% ipython --no-banner

In [1]: import numpy as np

In [2]: from numpy import linalg as LA

In [3]: np.set_printoptions(precision=3, suppress=True, linewidth=140, floatmode="fixed")

In [4]: rd = lambda a: np.round(a, 3) + 0

In [5]: m1 = 5 * np.eye(7) + np.eye(7, k=1)

In [6]: print(m1)
[[5.000 1.000 0.000 0.000 0.000 0.000 0.000]
 [0.000 5.000 1.000 0.000 0.000 0.000 0.000]
 [0.000 0.000 5.000 1.000 0.000 0.000 0.000]
 [0.000 0.000 0.000 5.000 1.000 0.000 0.000]
 [0.000 0.000 0.000 0.000 5.000 1.000 0.000]
 [0.000 0.000 0.000 0.000 0.000 5.000 1.000]
 [0.000 0.000 0.000 0.000 0.000 0.000 5.000]]

In [7]: # triangular: eigenvalues sit on the diagonal

In [8]: ang = np.radians(45)

In [9]: r_ = np.eye(7)

In [10]: r_[6, 6] = r_[1, 1] = np.cos(ang)

In [11]: r_[6, 1], r_[1, 6] = -np.sin(ang), np.sin(ang)

In [12]: print(rd(r_))
[[ 1.000  0.000  0.000  0.000  0.000  0.000  0.000]
 [ 0.000  0.707  0.000  0.000  0.000  0.000  0.707]
 [ 0.000  0.000  1.000  0.000  0.000  0.000  0.000]
 [ 0.000  0.000  0.000  1.000  0.000  0.000  0.000]
 [ 0.000  0.000  0.000  0.000  1.000  0.000  0.000]
 [ 0.000  0.000  0.000  0.000  0.000  1.000  0.000]
 [ 0.000 -0.707  0.000  0.000  0.000  0.000  0.707]]

In [13]: M2 = m1 @ r_.T

In [14]: print(rd(LA.det(r_)), rd(np.trace(r_)))
1.0 6.414

In [15]: print(rd(LA.svd(m1, compute_uv=False)), rd(LA.svd(M2, compute_uv=False)))
[5.934 5.741 5.443 5.075 4.685 4.335 4.089] [5.934 5.741 5.443 5.075 4.685 4.335 4.089]

In [16]: print(rd(np.abs(M2 - m1).max(axis=0)))
[0.000 3.536 0.000 0.000 0.000 0.000 3.536]

In [17]: print(np.allclose(m1 @ m1.T, M2 @ M2.T))
True

In [18]: J = np.load("data.npy")

In [19]: print(J)
[[  0 -27  24 -15 -27  18]
 [  0   9  -8   5   9  -6]
 [  0 -18  16 -10 -18  12]
 [  0 -18  16 -10 -18  12]
 [  0  -9   8  -5  -9   6]
 [  0 -18  16 -10 -18  12]]

In [20]: # rows and columns are dependent

In [21]: print(J @ J)
[[   0 -486  432 -270 -486  324]
 [   0  162 -144   90  162 -108]
 [   0 -324  288 -180 -324  216]
 [   0 -324  288 -180 -324  216]
 [   0 -162  144  -90 -162  108]
 [   0 -324  288 -180 -324  216]]

In [22]: print(np.allclose(J @ J.T, J.T @ J))
False

In [23]: print(rd(np.sort(np.abs(LA.eigvals(J)))))
[ 0.000  0.000  0.000  0.000  0.000 18.000]

In [24]: print((J - J.T) / 2)
[[  0.000 -13.500  12.000  -7.500 -13.500   9.000]
 [ 13.500   0.000   5.000  11.500   9.000   6.000]
 [-12.000  -5.000   0.000 -13.000 -13.000  -2.000]
 [  7.500 -11.500  13.000   0.000  -6.500  11.000]
 [ 13.500  -9.000  13.000   6.500   0.000  12.000]
 [ -9.000  -6.000   2.000 -11.000 -12.000   0.000]]

In [25]: LA.determinant(J)
AttributeError: module 'numpy.linalg' has no attribute 'determinant'


In [26]: assert J == J.T
ValueError: The truth value of an array with more than one element is ambiguous. Use a.any() or a.all()


In [27]: print(np.allclose(J, J.T))
False

In [28]: print(rd(np.abs(LA.eigvals(J)).max()))
18.0

In [29]: print(np.trace(J))
18

In [30]: print(LA.matrix_power(J, 2))
[[   0 -486  432 -270 -486  324]
 [   0  162 -144   90  162 -108]
 [   0 -324  288 -180 -324  216]
 [   0 -324  288 -180 -324  216]
 [   0 -162  144  -90 -162  108]
 [   0 -324  288 -180 -324  216]]
